% python3 -q
>>> import numpy as np
>>> from numpy import linalg as LA
>>> np.set_printoptions(precision=2, suppress=True, linewidth=140, floatmode="fixed")
>>> m1 = np.load("block6.npy")
>>> m1
array([[ 2.00, -3.00,  0.00,  0.00,  0.00,  0.00,  0.00],
       [-3.00,  5.00, -3.00,  0.00,  0.00,  0.00,  0.00],
       [ 0.00, -3.00,  4.00, -3.00,  0.00,  0.00,  0.00],
       [ 0.00,  0.00, -3.00, -2.00, -3.00,  0.00,  0.00],
       [ 0.00,  0.00,  0.00, -3.00,  4.00, -3.00,  0.00],
       [ 0.00,  0.00,  0.00,  0.00, -3.00,  3.00, -3.00],
       [ 0.00,  0.00,  0.00,  0.00,  0.00, -3.00,  5.00]])
>>> rng = np.random.default_rng(59041)
>>> lab = rng.permutation(7)
>>> lab
array([4, 2, 1, 5, 0, 6, 3])
>>> A2 = m1[lab][:, lab]
>>> np.sort(np.abs(LA.eigvals(A2)))
array([0.10, 0.55, 3.57, 4.49, 5.30, 8.21, 8.85])
>>> np.trace(A2)
np.float64(21.0)
>>> ang = np.deg2rad(36)
>>> E = np.eye(6)
>>> E[np.ix_([0, 4], [0, 4])] = [[np.cos(ang), -np.sin(ang)], [np.sin(ang), np.cos(ang)]]
>>> E
array([[ 0.81,  0.00,  0.00,  0.00, -0.59,  0.00],
       [ 0.00,  1.00,  0.00,  0.00,  0.00,  0.00],
       [ 0.00,  0.00,  1.00,  0.00,  0.00,  0.00],
       [ 0.00,  0.00,  0.00,  1.00,  0.00,  0.00],
       [ 0.59,  0.00,  0.00,  0.00,  0.81,  0.00],
       [ 0.00,  0.00,  0.00,  0.00,  0.00,  1.00]])
>>> x0 = np.array([-3, 7, 8, -4, 5, 3])
>>> np.einsum("ij,j->i", E, x0)
array([-5.37,  7.00,  8.00, -4.00,  2.28,  3.00])
>>> E @ x0
array([-5.37,  7.00,  8.00, -4.00,  2.28,  3.00])
>>> E @ np.eye(6)[2]
array([0.00, 0.00, 1.00, 0.00, 0.00, 0.00])
>>> np.sort(LA.eigvals(E).real)
array([0.81, 0.81, 1.00, 1.00, 1.00, 1.00])
>>> x0 = np.array([-4, 2, -5, -6, 5, 3])
>>> rhs = E @ x0
>>> rhs
array([-6.17,  2.00, -5.00, -6.00,  1.69,  3.00])
>>> LA.solve(E, E[:, 5])
array([0.00, 0.00, 0.00, 0.00, 0.00, 1.00])
>>> LA.solve(E, 5 * rhs)
array([-20.00,  10.00, -25.00, -30.00,  25.00,  15.00])
>>> f = np.array([1, 0])
>>> np.correlate(E[1], E[2], "full")
array([0.00, 0.00, 0.00, 0.00, 1.00, 0.00, 0.00, 0.00, 0.00, 0.00, 0.00])
>>> np.array([np.convolve(row, f, "same") for row in E])
array([[ 0.81,  0.00,  0.00,  0.00, -0.59,  0.00],
       [ 0.00,  1.00,  0.00,  0.00,  0.00,  0.00],
       [ 0.00,  0.00,  1.00,  0.00,  0.00,  0.00],
       [ 0.00,  0.00,  0.00,  1.00,  0.00,  0.00],
       [ 0.59,  0.00,  0.00,  0.00,  0.81,  0.00],
       [ 0.00,  0.00,  0.00,  0.00,  0.00,  1.00]])
>>> feats = np.load("test17.npy")
>>> feats
array([[-1.00, -2.00, -2.00,  0.00,  0.00,  0.00,  0.00],
       [-2.00, -1.00, -2.00,  0.00,  0.00,  0.00,  0.00],
       [-2.00, -2.00, -1.00,  0.00,  0.00,  0.00,  0.00],
       [ 0.00,  0.00,  0.00, -1.00, -2.00, -2.00, -2.00],
       [ 0.00,  0.00,  0.00, -2.00, -1.00, -2.00, -2.00],
       [ 0.00,  0.00,  0.00, -2.00, -2.00, -1.00, -2.00],
       [ 0.00,  0.00,  0.00, -2.00, -2.00, -2.00, -1.00]])
>>> C2 = feats.T @ feats
>>> LA.svd(feats, compute_uv=False) ** 2
array([49.00, 25.00,  1.00,  1.00,  1.00,  1.00,  1.00])
>>> np.diag(C2)
array([ 9.00,  9.00,  9.00, 13.00, 13.00, 13.00, 13.00])
>>> X = np.load("arr.npy")
>>> X
array([[ 45, -11,   9,  24,  -8, -26,   1,  -5,  -2,  35,  11],
       [-11,  42, -13,   7, -14,  23, -20, -40, -34,   0, -24],
       [  9, -13,  18,  -6,  11, -16,  -7, -10,  23, -20, -14],
       [ 24,   7,  -6,  21, -14,  -5,   1,  -5, -20,  35,  11],
       [ -8, -14,  11, -14,  13,  -6,   0,   5,  23, -25,  -7],
       [-26,  23, -16,  -5,  -6,  25,  -3,  -5, -20,  -5,  -5],
       [  1, -20,  -7,   1,   0,  -3,  22,  40,   4,  20,  32],
       [ -5, -40, -10,  -5,   5,  -5,  40,  75,  15,  25,  55],
       [ -2, -34,  23, -20,  23, -20,   4,  15,  45, -35,  -5],
       [ 35,   0, -20,  35, -25,  -5,  20,  25, -35,  75,  45],
       [ 11, -24, -14,  11,  -7,  -5,  32,  55,  -5,  45,  51]])
>>> C2 = X.T @ X
>>> np.allclose(C2, C2.T)
True
>>> np.diag(C2)
array([ 4919,  6560,  2261,  3095,  2010,  2631,  3984, 12900,  6534, 13400,  9788])
>>> np.trace(C2), (X ** 2).sum()
(np.int64(68082), np.int64(68082))
>>> (X @ X.T).shape
(11, 11)
>>> C2
array([[ 4919, -1408,    37,  3107, -1414, -2457,  1170,  1210, -1094,  5650,  2986],
       [-1408,  6560, -1349,   932, -1875,  3144, -3766, -7345, -4717,  -935, -4781],
       [   37, -1349,  2261, -1454,  1708, -1476, -1125, -1495,  3158, -3775, -2407],
       [ 3107,   932, -1454,  3095, -2239,  -321,   756,   355, -3317,  5785,  2527],
       [-1414, -1875,  1708, -2239,  2010,  -773,  -233,   365,  3464, -4155, -1443],
       [-2457,  3144, -1476,  -321,  -773,  2631, -1060, -1955, -2423,  -825, -1503],
       [ 1170, -3766, -1125,   756,  -233, -1060,  3984,  7075,   565,  4465,  6031],
       [ 1210, -7345, -1495,   355,   365, -1955,  7075, 12900,  2265,  6250, 10240],
       [-1094, -4717,  3158, -3317,  3464, -2423,   565,  2265,  6534, -5675,  -911],
       [ 5650,  -935, -3775,  5785, -4155,  -825,  4465,  6250, -5675, 13400,  9110],
       [ 2986, -4781, -2407,  2527, -1443, -1503,  6031, 10240,  -911,  9110,  9788]])
>>> np.round(LA.eigvalsh(C2)[::-1], 2) + 0
array([38225.98, 22204.23,  7651.79,     0.00,     0.00,     0.00,     0.00,     0.00,     0.00,     0.00,     0.00])
>>> ev, V = LA.eigh(X)
>>> (ev > 1e-8).sum(), (ev < -1e-8).sum()
(np.int64(3), np.int64(0))
>>> ev.sum(), np.trace(X)
(np.float64(432.0), np.int64(432))
>>> U, sigma, vt = LA.svd(X)
>>> np.argmax(sigma[:-1] / (sigma[1:] + 1e-6)) + 1
np.int64(3)
>>> A2 = U[:, :3] @ np.diag(sigma[:3]) @ vt[:3]
>>> round(float(LA.norm(X - A2, 2)), 2), round(sigma[3], 2)
(0.0, np.float64(0.0))
>>> round(float(np.abs(X - A2).max()), 2)
0.0
>>> A2.round(2) + 0
array([[ 45.00, -11.00,   9.00,  24.00,  -8.00, -26.00,   1.00,  -5.00,  -2.00,  35.00,  11.00],
       [-11.00,  42.00, -13.00,   7.00, -14.00,  23.00, -20.00, -40.00, -34.00,   0.00, -24.00],
       [  9.00, -13.00,  18.00,  -6.00,  11.00, -16.00,  -7.00, -10.00,  23.00, -20.00, -14.00],
       [ 24.00,   7.00,  -6.00,  21.00, -14.00,  -5.00,   1.00,  -5.00, -20.00,  35.00,  11.00],
       [ -8.00, -14.00,  11.00, -14.00,  13.00,  -6.00,   0.00,   5.00,  23.00, -25.00,  -7.00],
       [-26.00,  23.00, -16.00,  -5.00,  -6.00,  25.00,  -3.00,  -5.00, -20.00,  -5.00,  -5.00],
       [  1.00, -20.00,  -7.00,   1.00,   0.00,  -3.00,  22.00,  40.00,   4.00,  20.00,  32.00],
       [ -5.00, -40.00, -10.00,  -5.00,   5.00,  -5.00,  40.00,  75.00,  15.00,  25.00,  55.00],
       [ -2.00, -34.00,  23.00, -20.00,  23.00, -20.00,   4.00,  15.00,  45.00, -35.00,  -5.00],
       [ 35.00,   0.00, -20.00,  35.00, -25.00,  -5.00,  20.00,  25.00, -35.00,  75.00,  45.00],
       [ 11.00, -24.00, -14.00,  11.00,  -7.00,  -5.00,  32.00,  55.00,  -5.00,  45.00,  51.00]])
>>> J = np.load("sample10.npy")
>>> J
array([[23,  8, 19, 12,  9, 12, 12, 10, 12, 11],
       [ 8,  7,  9,  3,  3,  7,  6,  6,  4,  3],
       [19,  9, 24, 13, 12, 12, 16, 17, 14,  9],
       [12,  3, 13, 18,  5, 10,  8, 12, 11,  7],
       [ 9,  3, 12,  5, 11,  6, 10,  8,  6,  6],
       [12,  7, 12, 10,  6, 17,  9,  6,  8,  4],
       [12,  6, 16,  8, 10,  9, 16, 11, 10,  5],
       [10,  6, 17, 12,  8,  6, 11, 18,  9,  7],
       [12,  4, 14, 11,  6,  8, 10,  9, 15,  9],
       [11,  3,  9,  7,  6,  4,  5,  7,  9, 13]])
>>> A2 = J / LA.norm(J, axis=1, keepdims=True)
>>> C2 = A2 @ A2.T
>>> (np.abs(C2) > 0.9).astype(int)
array([[1, 1, 1, 1, 1, 1, 1, 1, 1, 1],
       [1, 1, 1, 0, 1, 1, 1, 1, 1, 0],
       [1, 1, 1, 1, 1, 1, 1, 1, 1, 1],
       [1, 0, 1, 1, 0, 1, 1, 1, 1, 0],
       [1, 1, 1, 0, 1, 0, 1, 1, 1, 0],
       [1, 1, 1, 1, 0, 1, 1, 0, 1, 0],
       [1, 1, 1, 1, 1, 1, 1, 1, 1, 0],
       [1, 1, 1, 1, 1, 0, 1, 1, 1, 0],
       [1, 1, 1, 1, 1, 1, 1, 1, 1, 1],
       [1, 0, 1, 0, 0, 0, 0, 0, 1, 1]])
>>> C2[4]
array([0.94, 0.91, 0.97, 0.88, 1.00, 0.89, 0.98, 0.94, 0.93, 0.90])
>>> Z = np.array([[2, 0, 3, 0, 1, 3, 0, 0, 1],
...     [0, 1, 0, 0, 1, 0, 0, 1, 0],
...     [0, 0, 2, 3, 1, 2, 0, 0, 0],
...     [1, 1, 2, 1, 0, 1, 3, 3, 2],
...     [0, 0, 3, 2, 2, 0, 3, 3, 2],
...     [2, 1, 2, 3, 1, 3, 2, 2, 3],
...     [1, 2, 1, 0, 0, 2, 3, 1, 1],
...     [3, 1, 0, 2, 3, 3, 0, 3, 0],
...     [2, 3, 1, 1, 0, 1, 0, 3, 1]])
>>> mat = (rng.random((27, 9)) < 0.25) @ Z
>>> mat
array([[ 7,  4,  6,  6,  5,  9,  0,  6,  2],
       [ 4,  3,  1,  2,  3,  5,  3,  4,  1],
       [ 0,  0,  0,  0,  0,  0,  0,  0,  0],
       [ 4,  3,  9,  6,  4,  6,  3,  6,  4],
       [ 4,  1,  7,  6,  3,  8,  2,  2,  4],
       [ 4,  1,  5,  3,  2,  6,  2,  2,  4],
       [ 2,  1,  5,  5,  3,  3,  5,  5,  5],
       [ 0,  0,  0,  0,  0,  0,  0,  0,  0],
       [ 3,  1,  0,  2,  3,  3,  0,  3,  0],
       [ 2,  4,  1,  1,  1,  1,  0,  4,  1],
       [ 4,  1,  8,  5,  4,  6,  5,  5,  6],
       [ 2,  1,  2,  3,  1,  3,  2,  2,  3],
       [ 5,  6,  4,  4,  1,  6,  5,  6,  5],
       [ 1,  2,  3,  3,  1,  4,  3,  1,  1],
       [ 2,  0,  3,  0,  1,  3,  0,  0,  1],
       [ 1,  2,  5,  3,  3,  1,  6,  7,  4],
       [ 5,  2,  2,  5,  4,  6,  2,  5,  3],
       [ 5,  2,  7, 10,  7,  8,  5,  8,  5],
       [ 5,  1,  3,  2,  4,  6,  0,  3,  1],
       [ 2,  3,  3,  1,  0,  3,  6,  4,  3],
       [ 5,  1,  5,  5,  5,  8,  0,  3,  1],
       [ 3,  1,  2,  5,  4,  5,  0,  3,  0],
       [ 2,  1,  4,  6,  2,  5,  2,  2,  3],
       [ 0,  0,  0,  0,  0,  0,  0,  0,  0],
       [ 8,  7,  7,  8,  6,  9,  8, 12,  7],
       [ 2,  3,  1,  1,  0,  1,  0,  3,  1],
       [ 2,  0,  3,  0,  1,  3,  0,  0,  1]])
>>> x0 = np.array([2, -6, 0, 5, -2, 3, -8, -7, 3])
>>> h = np.maximum(mat @ x0, 0)
>>> np.maximum(mat @ x0, 0) - np.maximum(-mat @ x0, 0)
array([  1, -40,   0, -24,  32,  13, -34,   0,  -8, -39, -20,  -1, -57, -13,  14, -83,  -9, -23,   6, -67,  25,  11,  18,   0, -98, -24,
        14])
>>> np.tanh(mat @ x0)
array([ 0.76, -1.00,  0.00, -1.00,  1.00,  1.00, -1.00,  0.00, -1.00, -1.00, -1.00, -0.76, -1.00, -1.00,  1.00, -1.00, -1.00, -1.00,  1.00,
       -1.00,  1.00,  1.00,  1.00,  0.00, -1.00, -1.00,  1.00])
>>> h
array([ 1,  0,  0,  0, 32, 13,  0,  0,  0,  0,  0,  0,  0,  0, 14,  0,  0,  0,  6,  0, 25, 11, 18,  0,  0,  0, 14])
>>> Z = mat[[12, 18]].astype(float)
>>> for _ in range(3):
...     lab = LA.norm(mat[:, None] - Z, axis=-1).argmin(axis=1)
...     Z = np.array([mat[lab == j].mean(axis=0) for j in range(2)])
... 
>>> lab
array([0, 1, 1, 0, 0, 1, 0, 1, 1, 1, 0, 1, 0, 1, 1, 0, 0, 0, 1, 1, 0, 1, 1, 1, 0, 1, 1])
>>> Z[1] - Z[0]
array([-2.42, -1.41, -3.97, -3.91, -2.65, -3.36, -2.60, -3.97, -2.93])
>>> np.abs(Z[1] - Z[0]).argmax()
np.int64(2)
>>> np.bincount(lab)
array([11, 16])
>>> x0 = np.array([0, 5, 5, 5, 1, 1, 2])
>>> rhs = m1 @ x0
>>> rhs
array([-15.00,  10.00, -10.00, -28.00, -14.00,  -6.00,   7.00])
>>> np.round(LA.solve(m1, rhs + m1[:, 6]), 2) + 0
array([0.00, 5.00, 5.00, 5.00, 1.00, 1.00, 3.00])
>>> LA.solve(m1, m1[:, 1])
array([-0.00,  1.00, -0.00, -0.00, -0.00, -0.00,  0.00])
>>> np.round(LA.solve(m1, rhs), 2) + 0
array([0.00, 5.00, 5.00, 5.00, 1.00, 1.00, 2.00])
>>> x0 = np.array([3, 3, 1, 2, 2, 3, 3, 2, 2])
>>> mat @ np.eye(9)[6]
array([0.00, 3.00, 0.00, 3.00, 2.00, 2.00, 5.00, 0.00, 0.00, 0.00, 5.00, 2.00, 5.00, 3.00, 0.00, 6.00, 2.00, 5.00, 0.00, 6.00, 0.00, 0.00,
       2.00, 0.00, 8.00, 0.00, 0.00])
>>> Z = np.array([[3, -3, 5, -2], [4, -1, 0, 1], [-2, 1, -1, -4], [4, 3, 0, -2]])
>>> data = (rng.random((30, 4)) < 0.25) @ Z
>>> data
array([[ 2,  0, -1, -3],
       [ 4,  3,  0, -2],
       [-2,  1, -1, -4],
       [ 4, -1,  0,  1],
       [ 0,  0,  0,  0],
       [ 4, -1,  0,  1],
       [ 4, -1,  0,  1],
       [ 0,  0,  0,  0],
       [ 0,  0,  0,  0],
       [ 3, -3,  5, -2],
       [ 4,  3,  0, -2],
       [ 0,  0,  0,  0],
       [ 0,  0,  0,  0],
       [-2,  1, -1, -4],
       [ 0,  0,  0,  0],
       [ 4,  3,  0, -2],
       [ 4,  3,  0, -2],
       [ 0,  0,  0,  0],
       [-2,  1, -1, -4],
       [ 3, -3,  5, -2],
       [ 5,  1,  4, -8],
       [ 3, -3,  5, -2],
       [ 2,  4, -1, -6],
       [-2,  1, -1, -4],
       [ 1, -2,  4, -6],
       [ 0,  0,  0,  0],
       [ 0,  0,  0,  0],
       [ 1, -2,  4, -6],
       [ 7,  0,  5, -4],
       [ 4,  3,  0, -2]])
>>> x0 = np.array([1, 1, 1, 3])
>>> (data @ x0).argmax()
np.int64(3)
>>> data @ (2 * x0)
array([-16,   2, -28,  12,   0,  12,  12,   0,   0,  -2,   2,   0,   0, -28,   0,   2,   2,   0, -28,  -2, -28,  -2, -26, -28, -30,   0,
         0, -30,   0,   2])
>>> np.sign((data @ x0).round(6))
array([-1,  1, -1,  1,  0,  1,  1,  0,  0, -1,  1,  0,  0, -1,  0,  1,  1,  0, -1, -1, -1, -1, -1, -1, -1,  0,  0, -1,  0,  1])
>>> data @ np.eye(4)[0]
array([ 2.00,  4.00, -2.00,  4.00,  0.00,  4.00,  4.00,  0.00,  0.00,  3.00,  4.00,  0.00,  0.00, -2.00,  0.00,  4.00,  4.00,  0.00, -2.00,
        3.00,  5.00,  3.00,  2.00, -2.00,  1.00,  0.00,  0.00,  1.00,  7.00,  4.00])
>>> LA.norm(data @ x0) <= LA.norm(data, 2) * LA.norm(x0) + 1e-9
np.True_
>>> A2 = np.c_[data[:, :3] @ np.array([[-1, -1, 1], [1, 1, 1], [-1, -1, 0]]), np.array([-1, 1, -2, -3, -3, -2, 3, -1, 1, 2, -1, -2, -2, 2, 1, 2, 3, 1, -2, -1, -2, 0, -1, -1, -3, -2, -2, 1, 3, -3])]
>>> A2
array([[ -1,  -1,   2,  -1],
       [ -1,  -1,   7,   1],
       [  4,   4,  -1,  -2],
       [ -5,  -5,   3,  -3],
       [  0,   0,   0,  -3],
       [ -5,  -5,   3,  -2],
       [ -5,  -5,   3,   3],
       [  0,   0,   0,  -1],
       [  0,   0,   0,   1],
       [-11, -11,   0,   2],
       [ -1,  -1,   7,  -1],
       [  0,   0,   0,  -2],
       [  0,   0,   0,  -2],
       [  4,   4,  -1,   2],
       [  0,   0,   0,   1],
       [ -1,  -1,   7,   2],
       [ -1,  -1,   7,   3],
       [  0,   0,   0,   1],
       [  4,   4,  -1,  -2],
       [-11, -11,   0,  -1],
       [ -8,  -8,   6,  -2],
       [-11, -11,   0,   0],
       [  3,   3,   6,  -1],
       [  4,   4,  -1,  -1],
       [ -7,  -7,  -1,  -3],
       [  0,   0,   0,  -2],
       [  0,   0,   0,  -2],
       [ -7,  -7,  -1,   1],
       [-12, -12,   7,   3],
       [ -1,  -1,   7,  -3]])
>>> LA.norm(LA.qr(data)[0].T @ A2, axis=0) ** 2 / ((A2 ** 2).sum(axis=0) + 1e-12)
array([1.00, 1.00, 1.00, 0.11])
>>> LA.matrix_rank(A2)
np.int64(3)
>>> LA.matrix_rank(np.c_[data, A2])
np.int64(5)
